>>> import numpy as np
>>> from numpy import linalg as LA
>>> np.set_printoptions(suppress=True, linewidth=140)
>>> u = np.array([0, -1])
>>> v = np.array([-2, -1, 1, 0])
>>> feats = u[:, None] + v[None, :]
>>> feats
array([[-2, -1,  1,  0],
       [-3, -2,  0, -1]])
>>> vec = np.array([2, 1, -2, -2])
>>> LA.norm(feats @ vec) <= LA.norm(feats, 2) * LA.norm(vec) + 1e-9
np.True_
>>> np.einsum("ij,j->i", feats, vec)
array([-7, -6])
>>> feats * vec
array([[-4, -1, -2,  0],
       [-6, -2,  0,  2]])
>>> feats @ vec
array([-7, -6])
>>> Y = feats[0, 0] * feats[1:] - np.outer(feats[1:, 0], feats[0])
>>> Y
array([[0, 1, 3, 2]])
>>> np.flatnonzero(~Y.round(6).any(axis=1))
array([], dtype=int64)
>>> LA.matrix_rank(Y), LA.matrix_rank(feats)
(np.int64(1), np.int64(2))
>>> W = np.array([[2, 3, 1, 1, 0], [2, 1, 3, 0, 2], [0, 2, 1, 3, 0], [0, 3, 3, 3, 2]])
>>> c = np.array([3, 9, 6, 7, 6])
>>> H = np.maximum(feats @ W + c, 0)
>>> LA.matrix_rank(H)
np.int64(2)
>>> (H > 0).astype(int)
array([[0, 1, 1, 1, 1],
       [0, 0, 0, 1, 0]])
>>> Z = np.array([[-6, 0], [5, -5], [7, 8], [9, 3], [7, -3]])
>>> (H @ Z).round(6).argmax(axis=1)
array([0, 0])
>>> W @ Z
array([[19, -4],
       [28, 13],
       [44,  7],
       [77, 12]])
>>> W0 = np.loadtxt("data.csv", delimiter=",")
>>> W0
array([[1., 5., 0.],
       [5., 3., 5.],
       [0., 5., 1.]])
>>> vec = np.array([-6, 1, -1])
>>> LA.norm(W0 @ vec) <= LA.norm(W0, 2) * LA.norm(vec) + 1e-9
np.True_
>>> (W0 * vec).sum(axis=1)
array([ -1., -32.,   4.])
>>> np.einsum("ij,j->i", W0, vec)
array([ -1., -32.,   4.])
>>> np.sign((W0 @ vec).round(6))
array([-1., -1.,  1.])
>>> W0 @ vec
array([ -1., -32.,   4.])
>>> np.round(np.sort(np.abs(LA.eigvals(W0))), 3)
array([1.   , 5.141, 9.141])
>>> (W0 - W0.T) / 2
array([[0., 0., 0.],
       [0., 0., 0.],
       [0., 0., 0.]])
>>> W0 @ W0
array([[26., 20., 25.],
       [20., 59., 20.],
       [25., 20., 26.]])
>>> np.trace(W0)
np.float64(5.0)
>>> u = np.array([-2, -3])
>>> np.array([np.convolve(row, u, "same") for row in W0])
array([[ -2., -13., -15.],
       [-10., -21., -19.],
       [  0., -10., -17.]])
>>> np.round(W0.mean(axis=0), 3)
array([2.   , 4.333, 2.   ])
>>> W0.sum(axis=0)
array([ 6., 13.,  6.])
>>> np.round(LA.svd(W0, compute_uv=False), 3)
array([9.141, 5.141, 1.   ])
>>> np.diff(W0, axis=0)
array([[ 4., -2.,  5.],
       [-5.,  2., -4.]])
>>> LA.matrix_rank(W0)
np.int64(3)
>>> u = np.array([-2, 7, 0, 0]) + 0.5
>>> arr = np.outer(u, u) / (u @ u)
>>> arr.round(3)
array([[ 0.038, -0.191, -0.013, -0.013],
       [-0.191,  0.953,  0.064,  0.064],
       [-0.013,  0.064,  0.004,  0.004],
       [-0.013,  0.064,  0.004,  0.004]])
>>> vec = np.array([-2, -2, -2, 0])
>>> np.round(arr @ arr @ vec, 3)
array([ 0.331, -1.653, -0.11 , -0.11 ])
>>> np.round(arr @ vec, 3)
array([ 0.331, -1.653, -0.11 , -0.11 ])
>>> np.round((vec - arr @ vec) @ (arr @ vec), 3)
np.float64(-0.0)
>>> ev, vecs = LA.eigh(arr)
>>> vec = np.array([2, 3, 1, 1])
>>> round(vec @ arr @ vec / (vec @ vec), 3), round(ev[0], 3), round(float(ev[-1]), 3)
(np.float64(0.475), np.float64(-0.0), 1.0)
>>> round(np.abs(arr).sum(axis=1).max(), 3), np.round(np.abs(ev).max(), 3)
(np.float64(1.271), np.float64(1.0))
>>> np.round(vecs * np.maximum(ev, 0) @ vecs.T, 3)
array([[ 0.038, -0.191, -0.013, -0.013],
       [-0.191,  0.953,  0.064,  0.064],
       [-0.013,  0.064,  0.004,  0.004],
       [-0.013,  0.064,  0.004,  0.004]])
>>> rng = np.random.default_rng(410656)
>>> lab = rng.permutation(4)
>>> lab
array([1, 0, 2, 3])
>>> Y = arr[lab][:, lab]
>>> np.round(LA.det(Y), 3), round(float(LA.det(arr[lab])), 3)
(np.float64(0.0), -0.0)
>>> np.allclose(Y, arr)
False
>>> np.round(np.sort(np.abs(LA.eigvals(Y))), 3) + 0
array([0., 0., 0., 1.])
>>> Y.round(3)
array([[ 0.953, -0.191,  0.064,  0.064],
       [-0.191,  0.038, -0.013, -0.013],
       [ 0.064, -0.013,  0.004,  0.004],
       [ 0.064, -0.013,  0.004,  0.004]])
